$ ipython --no-banner

In [1]: import numpy as np

In [2]: np.set_printoptions(suppress=True, linewidth=140)

In [3]: rng = np.random.default_rng(746)

In [4]: labels = rng.integers(0, 2, 5)

In [5]: arr = np.triu((labels[:, None] == labels) & (rng.random((5, 5)) < 0.8), 1).astype(int)

In [6]: arr += arr.T

In [7]: arr
Out[7]: 
array([[0, 1, 1, 1, 0],
       [1, 0, 1, 1, 1],
       [1, 1, 0, 1, 0],
       [1, 1, 1, 0, 0],
       [0, 1, 0, 0, 0]])

In [8]: print(np.einsum("ij,ji->", arr, arr))
14

In [9]: np.round(np.poly(arr), 3) + 0
Out[9]: array([ 1.,  0., -7., -8.,  0.,  2.])

In [10]: np.round(np.linalg.eigvals(arr), 3)
Out[10]: array([ 3.086,  0.428, -1.   , -1.514, -1.   ])

In [11]: round(float(np.linalg.det(arr.T)), 3)
Out[11]: -2.0

In [12]: round(float(np.linalg.det(2 * arr)), 3), round(float(np.linalg.det(arr)), 3)
Out[12]: (-64.0, -2.0)

In [13]: np.round(np.linalg.det(arr[::-1]), 3)
Out[13]: np.float64(-2.0)

In [14]: np.kron(np.eye(2, dtype=int), arr)
Out[14]: 
array([[0, 1, 1, 1, 0, 0, 0, 0, 0, 0],
       [1, 0, 1, 1, 1, 0, 0, 0, 0, 0],
       [1, 1, 0, 1, 0, 0, 0, 0, 0, 0],
       [1, 1, 1, 0, 0, 0, 0, 0, 0, 0],
       [0, 1, 0, 0, 0, 0, 0, 0, 0, 0],
       [0, 0, 0, 0, 0, 0, 1, 1, 1, 0],
       [0, 0, 0, 0, 0, 1, 0, 1, 1, 1],
       [0, 0, 0, 0, 0, 1, 1, 0, 1, 0],
       [0, 0, 0, 0, 0, 1, 1, 1, 0, 0],
       [0, 0, 0, 0, 0, 0, 1, 0, 0, 0]])

In [15]: J = np.array([[5, 5, 5, 5, 5, 5],
    ...:     [5, 10, 10, 10, 10, 10],
    ...:     [5, 10, 15, 15, 15, 15],
    ...:     [5, 10, 15, 20, 20, 20],
    ...:     [5, 10, 15, 20, 25, 25],
    ...:     [5, 10, 15, 20, 25, 30]])

In [16]: print(J)
[[ 5  5  5  5  5  5]
 [ 5 10 10 10 10 10]
 [ 5 10 15 15 15 15]
 [ 5 10 15 20 20 20]
 [ 5 10 15 20 25 25]
 [ 5 10 15 20 25 30]]

In [17]: ev, evecs = np.linalg.eigh(J)

In [18]: x = np.array([1, 0, 0, 1, 2, 2])

In [19]: np.round(evecs * np.abs(ev) @ evecs.T, 3)
Out[19]: 
array([[ 5.,  5.,  5.,  5.,  5.,  5.],
       [ 5., 10., 10., 10., 10., 10.],
       [ 5., 10., 15., 15., 15., 15.],
       [ 5., 10., 15., 20., 20., 20.],
       [ 5., 10., 15., 20., 25., 25.],
       [ 5., 10., 15., 20., 25., 30.]])

In [20]: np.round(np.linalg.eigvalsh(J[1:, 1:]), 3)
Out[20]: array([ 1.373,  1.849,  3.256,  8.94 , 84.582])

In [21]: (np.sign(evecs[:, -1].round(6)) == np.sign(evecs[0, -1].round(6))).astype(int)
Out[21]: array([1, 1, 1, 1, 1, 1])

In [22]: K = np.cumsum(np.array([[3, 2, 1],
    ...:     [2, 2, 3],
    ...:     [1, 3, 0],
    ...:     [2, 2, 1],
    ...:     [3, 1, 0],
    ...:     [1, 1, 0],
    ...:     [3, 2, 0],
    ...:     [1, 3, 2],
    ...:     [2, 3, 3],
    ...:     [2, 2, 0],
    ...:     [2, 1, 0],
    ...:     [2, 3, 0],
    ...:     [2, 2, 2],
    ...:     [1, 1, 2],
    ...:     [2, 3, 0],
    ...:     [0, 2, 2],
    ...:     [1, 0, 2],
    ...:     [0, 1, 0],
    ...:     [1, 2, 1],
    ...:     [0, 3, 2],
    ...:     [1, 3, 2],
    ...:     [1, 3, 1],
    ...:     [0, 2, 3],
    ...:     [1, 1, 1],
    ...:     [2, 2, 1],
    ...:     [3, 1, 1]]), axis=0)

In [23]: K
Out[23]: 
array([[ 3,  2,  1],
       [ 5,  4,  4],
       [ 6,  7,  4],
       [ 8,  9,  5],
       [11, 10,  5],
       [12, 11,  5],
       [15, 13,  5],
       [16, 16,  7],
       [18, 19, 10],
       [20, 21, 10],
       [22, 22, 10],
       [24, 25, 10],
       [26, 27, 12],
       [27, 28, 14],
       [29, 31, 14],
       [29, 33, 16],
       [30, 33, 18],
       [30, 34, 18],
       [31, 36, 19],
       [31, 39, 21],
       [32, 42, 23],
       [33, 45, 24],
       [33, 47, 27],
       [34, 48, 28],
       [36, 50, 29],
       [39, 51, 30]])

In [24]: Xc = (K - K.mean(axis=0)) / K.std(axis=0)

In [25]: np.argwhere(np.abs(Xc) > 2)
Out[25]: array([], shape=(0, 2), dtype=int64)

In [26]: Xc.std(axis=0)
Out[26]: array([1., 1., 1.])

In [27]: coef = np.linalg.lstsq(np.delete(Xc, 1, axis=1), Xc[:, 1])[0]

In [28]: print(coef.round(3))
[0.425 0.589]

In [29]: np.abs(coef).argmax()
Out[29]: np.int64(1)

In [30]: left, s, VT = np.linalg.svd(K)

In [31]: s.round(3)
Out[31]: array([219.745,  16.3  ,   3.541])

In [32]: M2 = left[:, :1] @ np.diag(s[:1]) @ VT[:1]

In [33]: np.linalg.matrix_rank(K, rtol=0.05)
Out[33]: np.int64(2)

In [34]: round(np.linalg.norm(K - M2, 2), 3), np.round(s[1], 3)
Out[34]: (np.float64(16.3), np.float64(16.3))

In [35]: C = K[[6, 8]].astype(float)

In [36]: for _ in range(3):
    ...:     labels = np.linalg.norm(K[:, None] - C, axis=-1).argmin(axis=1)
    ...:     C = np.array([K[labels == j].mean(axis=0) for j in range(2)])
    ...: 

In [37]: print(labels)
[0 0 0 0 0 0 0 0 0 0 0 1 1 1 1 1 1 1 1 1 1 1 1 1 1 1]

In [38]: np.bincount(labels)
Out[38]: array([11, 15])

In [39]: f = np.array([3, 2, 3])

In [40]: np.polyval(f, K[3])
Out[40]: array([211, 264,  88])

In [41]: np.cross(K[3, :3], K[21, :3])
Out[41]: array([ -9, -27,  63])

In [42]: np.convolve(K[3], f)
Out[42]: array([24, 43, 57, 37, 15])

In [43]: x = np.array([-3, 9, -6])

In [44]: y = K @ x

In [45]: coef, lr = np.zeros(3), 1 / np.linalg.norm(K, 2) ** 2

In [46]: for i in range(200):
    ...:     coef -= lr * K.T @ (K @ coef - y)
    ...:     if i % 50 == 0: print(i, round(np.linalg.norm(K @ coef - y), 3))
    ...: 
0 43.961
50 41.295
100 39.487
150 38.213

In [47]: coef.round(3)
Out[47]: array([0.57 , 2.311, 1.043])

In [48]: A = np.array([[0, -4, 0, 0, 5, 1],
    ...:     [0, 0, 4, -2, -1, 1],
    ...:     [0, 0, 0, 2, -2, -2],
    ...:     [0, 0, 0, 0, 3, 4],
    ...:     [0, 0, 0, 0, 0, 3],
    ...:     [0, 0, 0, 0, 0, 0]])

In [49]: x = np.array([0, 2, 1, 2, 3, 0])

In [50]: print(A @ x)
[ 7 -3 -2  9  0  0]

In [51]: np.linalg.norm(A @ x) <= np.linalg.norm(A, 2) * np.linalg.norm(x) + 1e-9
Out[51]: np.True_

In [52]: A @ np.eye(6)[3]
Out[52]: array([ 0., -2.,  2.,  0.,  0.,  0.])

In [53]: A * x
Out[53]: 
array([[ 0, -8,  0,  0, 15,  0],
       [ 0,  0,  4, -4, -3,  0],
       [ 0,  0,  0,  4, -6,  0],
       [ 0,  0,  0,  0,  9,  0],
       [ 0,  0,  0,  0,  0,  0],
       [ 0,  0,  0,  0,  0,  0]])

In [54]: labels = rng.permutation(6)

In [55]: labels
Out[55]: array([4, 1, 3, 5, 2, 0])

In [56]: M2 = A[labels][:, labels]

In [57]: M2
Out[57]: 
array([[ 0,  0,  0,  3,  0,  0],
       [-1,  0, -2,  1,  4,  0],
       [ 3,  0,  0,  4,  0,  0],
       [ 0,  0,  0,  0,  0,  0],
       [-2,  0,  2, -2,  0,  0],
       [ 5, -4,  0,  1,  0,  0]])

In [58]: np.diag(M2)
Out[58]: array([0, 0, 0, 0, 0, 0])

In [59]: np.allclose(M2, A)
Out[59]: False

In [60]: round(float(np.linalg.det(M2)), 3), np.round(np.linalg.det(A[labels]), 3)
Out[60]: (0.0, np.float64(0.0))

In [61]: np.linalg.matrix_rank(M2, rtol=0.1)
Out[61]: np.int64(5)

In [62]: [round(float(x), 3) for x in np.linalg.svd(M2, compute_uv=False)[:3]]
Out[62]: [7.94, 5.202, 3.945]

In [63]: X = np.array([[1.3, 7.0, 7.0, 3.0, -2.0],
    ...:     [-1.0, 6.3, 3.0, 0.0, -2.0],
    ...:     [-1.0, 5.0, 6.3, -5.0, -4.0],
    ...:     [7.0, 1.0, -8.0, 2.3, -1.0],
    ...:     [1.0, 7.0, 7.0, 3.0, -1.7]])

In [64]: np.round(np.sort(np.linalg.eigvals(A)), 3)
Out[64]: array([0., 0., 0., 0., 0., 0.])

In [65]: print(np.prod(np.diag(A)), np.round(np.linalg.det(A), 3))
0 0.0

In [66]: A @ A
Out[66]: 
array([[  0,   0, -16,   8,   4,  11],
       [  0,   0,   0,   8, -14, -19],
       [  0,   0,   0,   0,   6,   2],
       [  0,   0,   0,   0,   0,   9],
       [  0,   0,   0,   0,   0,   0],
       [  0,   0,   0,   0,   0,   0]])

In [67]: np.linalg.matrix_rank(A - A[0, 0] * np.eye(6))
Out[67]: np.int64(5)

In [68]: left, s, VT = np.linalg.svd(X)

In [69]: np.argmax(s[:-1] / (s[1:] + 1e-6)) + 1
Out[69]: np.int64(4)

In [70]: s.round(3)
Out[70]: array([18.714, 10.484,  6.154,  2.498,  0.122])

In [71]: M2 = left[:, :4] @ np.diag(s[:4]) @ VT[:4]

In [72]: np.linalg.matrix_rank(M2)
Out[72]: np.int64(4)

In [73]: round(float(np.abs(X - M2).max()), 3)
Out[73]: 0.073

In [74]: (X + X.T) / 2
Out[74]: 
array([[ 1.3,  3. ,  3. ,  5. , -0.5],
       [ 3. ,  6.3,  4. ,  0.5,  2.5],
       [ 3. ,  4. ,  6.3, -6.5,  1.5],
       [ 5. ,  0.5, -6.5,  2.3,  1. ],
       [-0.5,  2.5,  1.5,  1. , -1.7]])

In [75]: round(np.abs(np.linalg.eigvals(X)).max(), 3)
Out[75]: np.float64(7.597)

In [76]: E = np.load("mat.npy")

In [77]: E
Out[77]: 
array([[ 2,  0,  0,  0,  0,  0,  0],
       [ 3, -3,  0,  0,  0,  0,  0],
       [ 0,  1,  3,  0,  0,  0,  0],
       [ 1,  1, -2, -3,  0,  0,  0],
       [-1,  1,  1, -2, -1,  0,  0],
       [ 2, -1, -2,  3,  3,  0,  0],
       [-2,  2, -2, -1,  0, -3,  1]])

In [78]: left, s, VT = np.linalg.svd(E)

In [79]: print(s.round(3) + 0)
[7.    5.216 4.286 2.271 2.148 0.806 0.   ]

In [80]: M2 = left[:, :6] @ np.diag(s[:6]) @ VT[:6]

In [81]: print(np.linalg.matrix_rank(M2))
6

In [82]: round(float(np.linalg.norm(E - M2, 2)), 3), np.round(s[6], 3)
Out[82]: (0.0, np.float64(0.0))

In [83]: labels = rng.permutation(7)

In [84]: labels
Out[84]: array([3, 4, 0, 6, 1, 2, 5])

In [85]: M2 = E[labels][:, labels]

In [86]: np.allclose(M2, E)
Out[86]: False

In [87]: print(round(float(np.linalg.det(M2)), 3), round(float(np.linalg.det(E[labels])), 3))
0.0 0.0

In [88]: print(M2)
[[-3  0  1  0  1 -2  0]
 [-2 -1 -1  0  1  1  0]
 [ 0  0  2  0  0  0  0]
 [-1  0 -2  1  2 -2 -3]
 [ 0  0  3  0 -3  0  0]
 [ 0  0  0  0  1  3  0]
 [ 3  3  2  0 -1 -2  0]]

In [89]: np.round(np.sort(np.abs(np.linalg.eigvals(M2))), 3)
Out[89]: array([0., 1., 1., 2., 3., 3., 3.])

In [90]: np.diag(M2)
Out[90]: array([-3, -1,  2,  1, -3,  3,  0])

In [91]: t3 = np.stack([M2, -3 * M2, M2[::-1]])

In [92]: t3.shape
Out[92]: (3, 7, 7)

In [93]: M2 = np.array([[1, 0, 1, 3], [2, 2, 2, 1], [1, 3, 2, 2], [1, 0, 3, 3]])

In [94]: W0 = np.tril(M2)

In [95]: W0
Out[95]: 
array([[1, 0, 0, 0],
       [2, 2, 0, 0],
       [1, 3, 2, 0],
       [1, 0, 3, 3]])

In [96]: x = np.array([3, -2, 3, 3])

In [97]: y = W0 @ x

In [98]: coef, lr = np.zeros(4), 1 / np.linalg.norm(W0, 2) ** 2

In [99]: for i in range(12):
    ...:     coef -= lr * W0.T @ (W0 @ coef - y)
    ...:     if i % 2 == 0: print(i, round(np.linalg.norm(W0 @ coef - y), 3))
    ...: 
0 7.234
2 3.385
4 2.434
6 1.962
8 1.615
10 1.343

In [100]: print(coef.round(3))
[ 1.975 -1.197  2.561  3.745]

In [101]: round(float(np.linalg.det(2 * W0)), 3), round(np.linalg.det(W0), 3)
Out[101]: (192.0, np.float64(12.0))

In [102]: np.round(np.linalg.eigvals(W0), 3)
Out[102]: array([3., 2., 2., 1.])

In [103]: print(np.kron(np.eye(2, dtype=int), W0))
[[1 0 0 0 0 0 0 0]
 [2 2 0 0 0 0 0 0]
 [1 3 2 0 0 0 0 0]
 [1 0 3 3 0 0 0 0]
 [0 0 0 0 1 0 0 0]
 [0 0 0 0 2 2 0 0]
 [0 0 0 0 1 3 2 0]
 [0 0 0 0 1 0 3 3]]

In [104]: print(np.round(np.linalg.eigvals(W0).sum().real, 3))
8.0

In [105]: feats = np.array([[-6, 0, 0, 0], [0, 0, 0, 0], [-10, 0, -8, 0], [0, 0, 0, 0]])

In [106]: np.kron(np.eye(2, dtype=int), feats)
Out[106]: 
array([[ -6,   0,   0,   0,   0,   0,   0,   0],
       [  0,   0,   0,   0,   0,   0,   0,   0],
       [-10,   0,  -8,   0,   0,   0,   0,   0],
       [  0,   0,   0,   0,   0,   0,   0,   0],
       [  0,   0,   0,   0,  -6,   0,   0,   0],
       [  0,   0,   0,   0,   0,   0,   0,   0],
       [  0,   0,   0,   0, -10,   0,  -8,   0],
       [  0,   0,   0,   0,   0,   0,   0,   0]])

In [107]: np.einsum("ii->", feats)
Out[107]: np.int64(-14)

In [108]: np.round(np.linalg.det(2 * feats), 3), round(np.linalg.det(feats), 3)
Out[108]: (np.float64(0.0), np.float64(0.0))

In [109]: np.einsum("ij,ji->", feats, feats)
Out[109]: np.int64(100)
